>>> import numpy as np
>>> np.set_printoptions(precision=3, suppress=True, linewidth=140)
>>> F = 2 * np.eye(15) + np.eye(15, k=1)
>>> print(F)
[[2. 1. 0. 0. 0. 0. 0. 0. 0. 0. 0. 0. 0. 0. 0.]
 [0. 2. 1. 0. 0. 0. 0. 0. 0. 0. 0. 0. 0. 0. 0.]
 [0. 0. 2. 1. 0. 0. 0. 0. 0. 0. 0. 0. 0. 0. 0.]
 [0. 0. 0. 2. 1. 0. 0. 0. 0. 0. 0. 0. 0. 0. 0.]
 [0. 0. 0. 0. 2. 1. 0. 0. 0. 0. 0. 0. 0. 0. 0.]
 [0. 0. 0. 0. 0. 2. 1. 0. 0. 0. 0. 0. 0. 0. 0.]
 [0. 0. 0. 0. 0. 0. 2. 1. 0. 0. 0. 0. 0. 0. 0.]
 [0. 0. 0. 0. 0. 0. 0. 2. 1. 0. 0. 0. 0. 0. 0.]
 [0. 0. 0. 0. 0. 0. 0. 0. 2. 1. 0. 0. 0. 0. 0.]
 [0. 0. 0. 0. 0. 0. 0. 0. 0. 2. 1. 0. 0. 0. 0.]
 [0. 0. 0. 0. 0. 0. 0. 0. 0. 0. 2. 1. 0. 0. 0.]
 [0. 0. 0. 0. 0. 0. 0. 0. 0. 0. 0. 2. 1. 0. 0.]
 [0. 0. 0. 0. 0. 0. 0. 0. 0. 0. 0. 0. 2. 1. 0.]
 [0. 0. 0. 0. 0. 0. 0. 0. 0. 0. 0. 0. 0. 2. 1.]
 [0. 0. 0. 0. 0. 0. 0. 0. 0. 0. 0. 0. 0. 0. 2.]]
>>> # triangular
>>> f = np.array([2, 2, 2, 2, 2, -1, 0, 2, -1, -1, 3, 0, 2, 3, -2])
>>> out = F + np.outer(f, np.eye(15)[6])
>>> np.linalg.matrix_rank(np.linalg.inv(out) - np.linalg.inv(F), tol=1e-8)
np.int64(1)
>>> round(float(np.linalg.det(out) / np.linalg.det(F)), 3), round(1 + np.linalg.solve(F, f)[6], 3)
(0.531, np.float64(0.531))
>>> Z = np.array([[-1, 3, 0, 2], [1, 1, 2, 2], [1, -2, 2, -3]])
>>> feats = np.repeat(Z, 51 // 3, axis=0)
>>> rng = np.random.default_rng(6813)
>>> feats = feats + 0.1 * rng.normal(size=feats.shape)
>>> feats
array([[-0.977,  3.016,  0.015,  2.051],
       [-0.742,  3.121,  0.024,  1.867],
       [-0.773,  2.799,  0.016,  2.101],
       [-0.98 ,  3.092,  0.013,  1.941],
       [-1.049,  2.988,  0.015,  1.976],
       [-0.941,  3.052,  0.074,  1.929],
       [-1.054,  2.89 ,  0.06 ,  2.189],
       [-0.837,  2.976, -0.059,  1.977],
       [-1.117,  2.938, -0.041,  1.983],
       [-0.913,  3.015,  0.019,  2.025],
       [-1.019,  2.889, -0.093,  1.96 ],
       [-0.895,  3.033,  0.052,  1.988],
       [-1.015,  2.989,  0.055,  2.132],
       [-0.89 ,  3.194, -0.099,  1.855],
       [-1.075,  3.103, -0.006,  2.102],
       [-0.918,  3.122,  0.118,  2.12 ],
       [-0.872,  3.133,  0.167,  2.217],
       [ 0.982,  0.921,  1.892,  2.048],
       [ 1.045,  0.991,  2.196,  2.018],
       [ 1.05 ,  1.023,  2.258,  2.144],
       [ 0.976,  0.985,  2.093,  1.839],
       [ 0.847,  1.027,  1.91 ,  1.867],
       [ 1.102,  1.047,  1.994,  1.887],
       [ 1.008,  0.994,  2.065,  2.078],
       [ 0.839,  0.9  ,  2.054,  1.932],
       [ 0.8  ,  0.968,  2.056,  2.26 ],
       [ 1.007,  0.886,  2.017,  1.992],
       [ 1.036,  1.098,  1.725,  1.873],
       [ 1.13 ,  1.054,  1.981,  2.176],
       [ 0.977,  1.192,  1.982,  2.058],
       [ 1.054,  0.973,  2.227,  2.047],
       [ 1.045,  0.855,  2.099,  1.942],
       [ 1.064,  1.098,  1.793,  1.974],
       [ 0.912,  0.796,  1.991,  1.997],
       [ 0.91 , -2.17 ,  2.169, -3.091],
       [ 1.091, -1.901,  1.97 , -3.003],
       [ 1.072, -2.037,  2.089, -2.998],
       [ 0.892, -1.854,  2.193, -2.888],
       [ 0.977, -1.941,  2.057, -2.986],
       [ 0.997, -1.935,  1.878, -3.139],
       [ 1.076, -2.129,  2.015, -2.829],
       [ 1.06 , -2.088,  2.026, -2.99 ],
       [ 1.062, -1.97 ,  2.153, -3.011],
       [ 0.972, -2.123,  2.037, -2.869],
       [ 0.917, -2.132,  1.867, -3.087],
       [ 0.819, -2.167,  2.   , -2.93 ],
       [ 1.069, -1.973,  2.119, -3.04 ],
       [ 1.174, -1.964,  1.997, -2.927],
       [ 0.997, -2.04 ,  1.891, -3.084],
       [ 1.123, -1.939,  2.051, -3.119],
       [ 0.909, -1.938,  1.878, -2.967]])
>>> vec = np.array([-3, -2, -2, 2])
>>> target = feats @ vec
>>> np.linalg.lstsq(feats, target)[0]
array([-3., -2., -2.,  2.])
>>> np.linalg.solve(feats.T @ feats, feats.T @ target)
array([-3., -2., -2.,  2.])
>>> target = target + 0.1 * rng.normal(size=51)
>>> target
array([ 0.942, -0.303,  0.902,  0.771,  1.081,  0.393,  1.573,  0.587,  1.441,  0.711,  1.182,  0.571,  1.212,  0.224,  1.088,  0.397,
        0.517, -4.377, -5.427, -5.513, -5.293, -4.77 , -5.687, -5.007, -4.495, -3.945, -4.753, -4.905, -5.11 , -5.29 , -5.46 , -5.192,
       -5.209, -4.252, -8.873, -9.137, -9.252, -9.222, -9.103, -9.03 , -8.715, -8.896, -9.732, -8.395, -8.332, -8.078, -9.706, -9.474,
       -8.694, -9.642, -8.588])
>>> c, *_ = np.linalg.lstsq(feats, target)
>>> np.round(feats.T @ (target - feats @ c), 3) + 0
array([0., 0., 0., 0.])
>>> X = np.load("data.npy")
>>> print(X)
[[ 2  0 -2  2  0 -2  2 -2 -3  1 -2  2]
 [ 1  2  2 -1 -1  1  2  2 -3 -3  2 -1]
 [-2 -3 -2 -3  2  1  0  3  2  2 -1  0]
 [ 1  3 -3 -3 -3  2 -1 -2  1  0 -2 -2]
 [-2  1  1  2  1 -3  0  3  2  3  1 -2]
 [ 2  1  0 -3  1  1  2  2 -1 -1  1  3]
 [ 0 -1 -1  0 -3  3  3 -3  3  1  1  0]
 [-1 -2  1  1  0  1  1  3  3 -2 -1 -3]
 [-2  0  1  0 -2  2  0  1 -1 -2  3  3]
 [ 0 -2  2  3 -1  1  1  3 -2  1  0  2]
 [ 2 -2 -3 -3 -1 -3 -1  3  0 -2 -2  0]
 [ 1  3  2 -2  3 -1  3  2 -1 -3 -1  1]
 [ 3  0  3  3 -1  1  3  3  3  3  2  3]]
>>> out = np.c_[X[:, :4] @ np.array([[2, 0, 3, -3], [1, -2, 3, 0], [2, -1, 0, 0], [-1, -3, -1, 0]]), np.array([3, 2, 7, 8, 4, 7, 5, 2, 8, 3, 4, 8, 4])]
>>> out
array([[ -2,  -4,   4,  -6,   3],
       [  9,  -3,  10,  -3,   2],
       [ -8,  17, -12,   6,   7],
       [  2,   6,  15,  -3,   8],
       [ -3,  -9,  -5,   6,   4],
       [  8,   7,  12,  -6,   7],
       [ -3,   3,  -3,   0,   5],
       [ -3,   0, -10,   3,   2],
       [ -2,  -1,  -6,   6,   8],
       [ -1,  -7,  -9,   0,   3],
       [ -1,  16,   3,  -6,   4],
       [ 11,  -2,  14,  -3,   8],
       [  9, -12,   6,  -9,   4]])
>>> print(np.round(np.linalg.norm(out - X @ np.linalg.lstsq(X, out)[0], axis=0), 3) + 0)
[0.   0.   0.   0.   0.13]
>>> np.linalg.norm(np.linalg.qr(X)[0].T @ out, axis=0) ** 2 / ((out ** 2).sum(axis=0) + 1e-12)
array([1., 1., 1., 1., 1.])
>>> np.linalg.matrix_rank(np.c_[X, out])
np.int64(13)
>>> vec = np.array([-4, 0, -3, 2, 9])
>>> h1 = np.maximum(out @ vec, 0)
>>> np.maximum(out @ vec, 0) - np.maximum(-out @ vec, 0)
array([ 11, -54, 143,  13,  75, -17,  66,  66, 110,  58,  19, -20, -36])
>>> out.T @ h1
array([-2058,  1776, -3835,  1947,  3030])
>>> out * (h1 > 1e-9)[:, None]
array([[ -2,  -4,   4,  -6,   3],
       [  0,   0,   0,   0,   0],
       [ -8,  17, -12,   6,   7],
       [  2,   6,  15,  -3,   8],
       [ -3,  -9,  -5,   6,   4],
       [  0,   0,   0,   0,   0],
       [ -3,   3,  -3,   0,   5],
       [ -3,   0, -10,   3,   2],
       [ -2,  -1,  -6,   6,   8],
       [ -1,  -7,  -9,   0,   3],
       [ -1,  16,   3,  -6,   4],
       [  0,   0,   0,   0,   0],
       [  0,   0,   0,   0,   0]])
>>> print(h1)
[ 11   0 143  13  75   0  66  66 110  58  19   0   0]
>>> np.maximum(out @ (3 * vec), 0)
array([ 33,   0, 429,  39, 225,   0, 198, 198, 330, 174,  57,   0,   0])
>>> out = X / np.linalg.norm(X, axis=1, keepdims=True)
>>> G = out @ out.T
>>> print((G - 2 * np.eye(13)).round(6).argmax(axis=1))
[ 9 11 10  6  7 11  3  2  1 12  2  5  9]
>>> G[7]
array([-0.554,  0.071,  0.357, -0.147,  0.319, -0.234,  0.089,  1.   , -0.077,  0.152,  0.149,  0.043,  0.141])
>>> round(np.degrees(np.arccos(np.clip(G[7, 1], -1, 1))), 3)
np.float64(85.903)
>>> out = np.array([[-1, 3, 2, -3, 3, 1, -2, 1, 1, -2, 1],
...     [-1, -3, 2, 0, 2, -3, 1, 0, 3, 2, -3],
...     [2, 0, -1, 2, -1, 3, -1, 0, 1, -2, 2],
...     [1, 2, -2, 3, -3, -2, -3, -1, 3, 2, 2],
...     [-2, 2, 2, -1, -2, -3, 2, 1, -2, -3, 0],
...     [2, 2, 2, 0, -2, -1, -1, 3, 2, -1, 3],
...     [2, 2, -2, -1, 0, 2, -1, 1, -1, -2, 1],
...     [0, 1, 2, 1, -2, 0, -3, 1, 0, 2, -3],
...     [-3, 2, 3, -1, -2, 3, 0, -1, -2, 3, -2],
...     [-1, 3, 1, 1, 3, 1, 0, -1, -1, 2, -3],
...     [-1, 3, 3, -2, -3, -2, 1, -2, 2, -1, -3]])
>>> M = np.tril(out)
>>> M
array([[-1,  0,  0,  0,  0,  0,  0,  0,  0,  0,  0],
       [-1, -3,  0,  0,  0,  0,  0,  0,  0,  0,  0],
       [ 2,  0, -1,  0,  0,  0,  0,  0,  0,  0,  0],
       [ 1,  2, -2,  3,  0,  0,  0,  0,  0,  0,  0],
       [-2,  2,  2, -1, -2,  0,  0,  0,  0,  0,  0],
       [ 2,  2,  2,  0, -2, -1,  0,  0,  0,  0,  0],
       [ 2,  2, -2, -1,  0,  2, -1,  0,  0,  0,  0],
       [ 0,  1,  2,  1, -2,  0, -3,  1,  0,  0,  0],
       [-3,  2,  3, -1, -2,  3,  0, -1, -2,  0,  0],
       [-1,  3,  1,  1,  3,  1,  0, -1, -1,  2,  0],
       [-1,  3,  3, -2, -3, -2,  1, -2,  2, -1, -3]])
>>> def softmax(z):
...     e = np.exp(z - z.max(axis=-1, keepdims=True))
...     return e / e.sum(axis=-1, keepdims=True)
... 
>>> softmax(M[2] + 3)
array([0.441, 0.06 , 0.022, 0.06 , 0.06 , 0.06 , 0.06 , 0.06 , 0.06 , 0.06 , 0.06 ])
>>> np.round(softmax(10 * M[2]), 3) + 0
array([1., 0., 0., 0., 0., 0., 0., 0., 0., 0., 0.])
>>> softmax(M[2])
array([0.441, 0.06 , 0.022, 0.06 , 0.06 , 0.06 , 0.06 , 0.06 , 0.06 , 0.06 , 0.06 ])
>>> scores = M @ M.T / np.sqrt(11)
>>> softmax(scores)[2] @ M
array([ 1.421,  1.301, -0.933,  0.229, -0.255,  0.577, -0.412, -0.02 , -0.005,  0.032, -0.036])
>>> softmax(scores).round(6).argmax(axis=1)
array([ 8,  1,  6,  3, 10, 10,  6,  7,  8,  9, 10])
